$ python -q
>>> import numpy as np
>>> import numpy.linalg as la
>>> np.set_printoptions(suppress=True, linewidth=200)
>>> Q, _ = la.qr(np.array([[-0.7, 0.3, -1.5, 1.0, 0.9, 0.0, 0.5, -1.1, 1.3, -0.6],
...     [0.0, 0.3, -0.9, -0.4, 0.8, -0.8, -0.4, 0.6, -0.3, -1.3],
...     [-0.8, 1.8, -1.6, -0.1, 1.0, 0.5, 0.3, -0.5, -1.7, 0.0],
...     [0.0, -0.5, -0.5, -1.2, -1.3, -0.1, 0.8, -0.8, -0.7, 0.4],
...     [1.4, 0.6, -0.5, 1.6, 1.2, 0.8, 0.7, 0.9, -1.0, -0.7],
...     [-0.2, -0.1, 1.6, -0.1, -1.1, 0.1, -0.2, 1.2, 0.8, -0.2],
...     [0.1, 0.4, 0.2, -0.7, -1.2, -0.3, -0.1, 0.0, 1.2, 0.2],
...     [0.2, 1.1, 1.4, -1.5, -1.2, -2.0, 1.5, -0.3, -0.1, 0.3],
...     [-1.4, 1.2, -0.3, -0.7, -1.4, 0.3, -0.7, -1.3, -0.9, -1.1],
...     [0.1, -2.3, -0.2, 0.6, 2.0, 1.1, 1.6, -0.9, 0.2, -0.1]]))
>>> feats = -3 * Q
>>> feats.round(1) + 0
array([[ 0.9,  0. ,  1.2, -1. ,  0.5, -1.9, -1.3, -0.5, -0.4,  0. ],
       [ 0. ,  0.3,  0.8,  1. , -0.9, -0.9,  1.2, -1.2,  0.3, -1.6],
       [ 1.1,  1.3,  1.1,  0.1, -1.2,  1.3, -0.4, -0.7, -0.4,  0.9],
       [ 0. , -0.5,  0.5,  2. ,  1.4,  0.4, -1. , -0.8,  0.9,  0.3],
       [-1.9,  1.1,  0.9, -0.9,  0.4,  0.7, -0.8, -0.1,  0.4, -1. ],
       [ 0.3, -0.2, -1.6, -0.9,  0.2,  0.4, -0.3, -2.3,  0. , -0.3],
       [-0.1,  0.4, -0.2,  0.8,  0.8,  0.3, -0.1,  0. , -2.6, -0.7],
       [-0.3,  1.1, -1.4,  1. , -1.2, -0.9, -1.6,  0.4,  0.2, -0.2],
       [ 1.9,  0.5, -0.3, -0.2,  0.7,  0.7, -0.2,  0.9,  0.7, -1.7],
       [-0.1, -2. ,  0.5,  0. , -1.3,  0.8, -1.2,  0.2, -0.4, -0.9]])
>>> gram = feats.T @ feats
>>> np.allclose(gram, gram.T)
True
>>> gram.round(1) + 0
array([[9., 0., 0., 0., 0., 0., 0., 0., 0., 0.],
       [0., 9., 0., 0., 0., 0., 0., 0., 0., 0.],
       [0., 0., 9., 0., 0., 0., 0., 0., 0., 0.],
       [0., 0., 0., 9., 0., 0., 0., 0., 0., 0.],
       [0., 0., 0., 0., 9., 0., 0., 0., 0., 0.],
       [0., 0., 0., 0., 0., 9., 0., 0., 0., 0.],
       [0., 0., 0., 0., 0., 0., 9., 0., 0., 0.],
       [0., 0., 0., 0., 0., 0., 0., 9., 0., 0.],
       [0., 0., 0., 0., 0., 0., 0., 0., 9., 0.],
       [0., 0., 0., 0., 0., 0., 0., 0., 0., 9.]])
>>> (feats @ feats.T).shape
(10, 10)
>>> np.round(np.diag(gram), 1)
array([9., 9., 9., 9., 9., 9., 9., 9., 9., 9.])
>>> np.allclose(feats, feats.T)
False
>>> np.allclose(feats @ feats.T, feats.T @ feats)
True
>>> np.round((feats - feats.T) / 2, 1) + 0
array([[ 0. ,  0. ,  0.1, -0.5,  1.2, -1.1, -0.6, -0.1, -1.1,  0.1],
       [ 0. ,  0. , -0.2,  0.7, -1. , -0.4,  0.4, -1.1, -0.1,  0.2],
       [-0.1,  0.2,  0. , -0.2, -1.1,  1.5, -0.1,  0.3,  0. ,  0.2],
       [ 0.5, -0.7,  0.2,  0. ,  1.2,  0.7, -0.9, -0.9,  0.5,  0.2],
       [-1.2,  1. ,  1.1, -1.2,  0. ,  0.3, -0.8,  0.5, -0.1,  0.1],
       [ 1.1,  0.4, -1.5, -0.7, -0.3,  0. , -0.3, -0.7, -0.4, -0.6],
       [ 0.6, -0.4,  0.1,  0.9,  0.8,  0.3,  0. ,  0.8, -1.2,  0.2],
       [ 0.1,  1.1, -0.3,  0.9, -0.5,  0.7, -0.8,  0. , -0.4, -0.2],
       [ 1.1,  0.1,  0. , -0.5,  0.1,  0.4,  1.2,  0.4,  0. , -0.6],
       [-0.1, -0.2, -0.2, -0.2, -0.1,  0.6, -0.2,  0.2,  0.6,  0. ]])
>>> np.round(np.sort(np.abs(la.eigvals(feats))), 1)
array([3., 3., 3., 3., 3., 3., 3., 3., 3., 3.])
>>> np.round((feats + feats.T) / 2, 1) + 0
array([[ 0.9,  0. ,  1.1, -0.5, -0.7, -0.8, -0.7, -0.4,  0.7, -0.1],
       [ 0. ,  0.3,  1.1,  0.3,  0.1, -0.5,  0.8,  0. ,  0.4, -1.8],
       [ 1.1,  1.1,  1.1,  0.3, -0.2, -0.1, -0.3, -1. , -0.3,  0.7],
       [-0.5,  0.3,  0.3,  2. ,  0.2, -0.3, -0.1,  0.1,  0.4,  0.1],
       [-0.7,  0.1, -0.2,  0.2,  0.4,  0.4,  0. , -0.6,  0.6, -1.2],
       [-0.8, -0.5, -0.1, -0.3,  0.4,  0.4,  0. , -1.6,  0.4,  0.2],
       [-0.7,  0.8, -0.3, -0.1,  0. ,  0. , -0.1, -0.8, -1.4, -0.9],
       [-0.4,  0. , -1. ,  0.1, -0.6, -1.6, -0.8,  0.4,  0.6,  0. ],
       [ 0.7,  0.4, -0.3,  0.4,  0.6,  0.4, -1.4,  0.6,  0.7, -1. ],
       [-0.1, -1.8,  0.7,  0.1, -1.2,  0.2, -0.9,  0. , -1. , -0.9]])
>>> np.round(np.trace(feats), 1)
np.float64(5.2)
>>> round(float(feats[:, 7] @ feats[:, 0]), 1)
0.0
>>> np.round(la.svd(feats, compute_uv=False), 1)
array([3., 3., 3., 3., 3., 3., 3., 3., 3., 3.])
>>> K = np.loadtxt("out4.csv", delimiter=",")
>>> K
array([[ 2., -4., -3., -2.,  1.,  1., -3., -1.],
       [ 6.,  0.,  1.,  2.,  5.,  5.,  1.,  3.],
       [ 6.,  0.,  1.,  2.,  5.,  5.,  1.,  3.],
       [ 8.,  2.,  3.,  4.,  7.,  7.,  3.,  5.],
       [-2., -8., -7., -6., -3., -3., -7., -5.]])
>>> left, sig, VT = la.svd(K)
>>> np.argmax(sig[:-1] / (sig[1:] + 1e-6)) + 1
np.int64(2)
>>> M2 = left[:, :2] @ np.diag(sig[:2]) @ VT[:2]
>>> la.matrix_rank(M2)
np.int64(2)
>>> M2.round(1) + 0
array([[ 2., -4., -3., -2.,  1.,  1., -3., -1.],
       [ 6.,  0.,  1.,  2.,  5.,  5.,  1.,  3.],
       [ 6.,  0.,  1.,  2.,  5.,  5.,  1.,  3.],
       [ 8.,  2.,  3.,  4.,  7.,  7.,  3.,  5.],
       [-2., -8., -7., -6., -3., -3., -7., -5.]])
>>> round(float(np.abs(K - M2).max()), 1)
0.0
>>> la.matrix_rank(K, rtol=0.05)
np.int64(2)
>>> x = np.array([-3, -5, -5, 5, 5, 8, -6, 4])
>>> np.sign((K @ x).round(6))
array([1., 1., 1., 1., 1.])
>>> K * x
array([[ -6.,  20.,  15., -10.,   5.,   8.,  18.,  -4.],
       [-18.,  -0.,  -5.,  10.,  25.,  40.,  -6.,  12.],
       [-18.,  -0.,  -5.,  10.,  25.,  40.,  -6.,  12.],
       [-24., -10., -15.,  20.,  35.,  56., -18.,  20.],
       [  6.,  40.,  35., -30., -15., -24.,  42., -20.]])
>>> (K @ x).argmax()
np.int64(3)
>>> data = np.load("w.npy")
>>> data
array([[ 6.7, -7.4,  1. ,  0.2,  3. , -2.3, -0.7, -0.9,  1.1,  2. , -0.3,  1.7],
       [-2.8,  8.7, -3.7, -2.7, -2.6,  3. ,  2.8,  3.2,  2.9, -6.4,  4.1, -8.4],
       [ 3.3, -5.8,  7.1,  0.5, -1.4,  0. , -5.1, -0.5,  0.6,  2.9, -0.4,  7.4],
       [ 3.7,  0.3, -1.9, -0.3, -0.3,  1.6,  1. ,  1.4,  1.6, -3.1,  1.1, -1.9],
       [-3.6,  3. , -0.7,  3.2, -4.4, -3.9,  0.2,  7.8, -0.9, -6.4, -1.7, -3.7],
       [ 6.3,  2.4, -1.6, -0.5, -2.2, -0.6, -3.6,  5.7,  0.5, -5.7, -3.1, -8.3],
       [ 5.7, -2.3,  1.7,  6.4,  1.2, -1.5, -0.2, -0.6, -1.6,  5.6, -1.1, -1.1],
       [-0.7,  2.4, -5.5, -2.4,  2.5, -1.2,  2.8, -2. ,  1.7, -5.2,  3.8,  3.4],
       [-0.8, -3.5, -2.3,  1.9,  4.6, -2.5,  0.8, -1.9,  1. , -6. , -3.4,  4.3],
       [-3.8,  2.5, -2.3,  0.2, -2. ,  0.6, -1.6, -1. , -2.2, -2.6, -0.5,  0.6],
       [-0.3,  4.7,  1.8,  2.8, -2.4, -2.3,  0. ,  1.3,  0.3, -1.9, -1.1,  2.6],
       [-1.3,  1.1, -2.7,  1.3, -1.5,  3. ,  1.6, -1.4, -2.9, -4.7, -2.9, -4. ],
       [-3.2, -1.5,  1.9, -1.8, -2.9, -0.6,  2.6,  3.5,  1.8,  2.8, -1.2,  0.1],
       [-3.6, -2.1, -0.4,  1.3, -1.5, -1.9,  3.7,  0.1,  1.7, -0.4, -4. , -2.1],
       [ 1.9,  2.8,  3. ,  1.4, -2.9,  1. ,  4.1,  0.8, -0.7,  1.7, -1.3,  2. ],
       [-4.4,  2. , -4.7, -2.7, -1.8,  3.8, -4.4,  1.9, -2.9, -1.5,  4.5,  6.1],
       [-1.3,  3.7, -2.9,  1.7, -0.7,  1.8,  2.5, -6.8, -2.9,  5.1, -5.7,  3.7],
       [ 3.4,  4. , -4.3,  0.3,  1.5,  1.5,  0.7,  3.3, -1.6,  0.2,  1.4,  1. ],
       [-1.5,  4.8, -2. ,  4.6, -2. , -2.9,  0. ,  1.4, -2. , -6.7,  2. , -1.1],
       [ 0.3,  0.3,  3.6,  1.9, -1.7, -2.1, -3.1,  0.2,  0.3, -0.9, -0.8,  4.5],
       [ 2.1,  0.6, -5.4,  1.1,  4.4,  1.9, -3.5, -3.3,  0.1,  6.6,  0.7,  4.5],
       [ 1.6, -2.4,  5.1,  0.1,  0.6,  1.5, -2.3, -5.8,  0.1,  1.7,  0.7, -1.2],
       [-1.7, -0.8,  9.8, -3.6,  2.7,  0.8,  2.8,  1.3,  4.6, -2.4,  0.8, -3.2],
       [-2.3,  0. ,  1.5, -2.6, -0.3,  0.4, -4.4, -0.1,  0.4,  4. , -3.1, -0.7],
       [ 3.6,  4.9, -8.8,  2.1, -4. ,  2.5, -0.1,  0.1, -3.1,  4.4,  2.4, -1.8],
       [-3. , -5.2, -0.8, -1.6,  3.1, -0.3, -3.3, -4.3, -2.2,  0.9,  1.5,  5.4],
       [-3.8, -1.7,  2.8, -3.2, -1.9,  5.6, -6.2,  1.9,  2.1, -3.1, -1.4,  1.1],
       [ 4. , -0.9, -3.8,  2.9, -0.5,  0.8, -0.3, -0.7,  0.2,  4. , -4.5, -4. ],
       [ 1.2,  6.4, -1.1,  3.9, -2.4, -0.3, -1.7,  2.2,  1.9, -2.7, -2.8, -2. ],
       [ 7.4,  0. , -0.3,  3.2, -5.4, -2.4,  0.5,  2.4, -5.2,  3.2, -6.2, -3. ],
       [ 2.5, -1.1,  1.8, -3.6, -0.3,  0.4, -1.6, -2.3,  4.8,  1. ,  6.4, -3.6],
       [ 2.3, -0.7, -5.9,  1.3,  0. ,  1.5, -1.2, -1.3, -1.5, -4.2, -0.1, -1.1],
       [ 3. , -2. , -1. ,  0.9,  4. , -0.5,  3.2, -1.7, -0.5,  1.2, -4.2, -1.5],
       [-5.2,  2.9,  6.7,  2.6,  0.6, -3.4, -0.8, -0.1, -0.3, -1.6,  1.8, -2.6],
       [-0.2,  4.3, -1.7, -4.1, -2.5,  2.9,  3.1, -0.3, -1. ,  1.6,  2. , -3.1]])
>>> Xs = (data - data.mean(axis=0)) / data.std(axis=0)
>>> np.argwhere(np.abs(Xs) > 2)
array([[ 0,  1],
       [ 1,  1],
       [ 1, 11],
       [ 2, 11],
       [ 4,  7],
       [ 5, 11],
       [ 6,  3],
       [ 8,  4],
       [16,  7],
       [21,  7],
       [22,  2],
       [22,  8],
       [24,  2],
       [26,  5],
       [26,  6],
       [29,  0],
       [29,  8],
       [30,  8],
       [30, 10]])
>>> coef = la.lstsq(np.delete(Xs, 5, axis=1), Xs[:, 5])[0]
>>> np.abs(coef).argmax()
np.int64(3)
>>> coef.round(1) + 0
array([ 0.1,  0.3, -0.2, -0.7, -0.1, -0.2, -0.3,  0. ,  0.1, -0.1, -0.1])
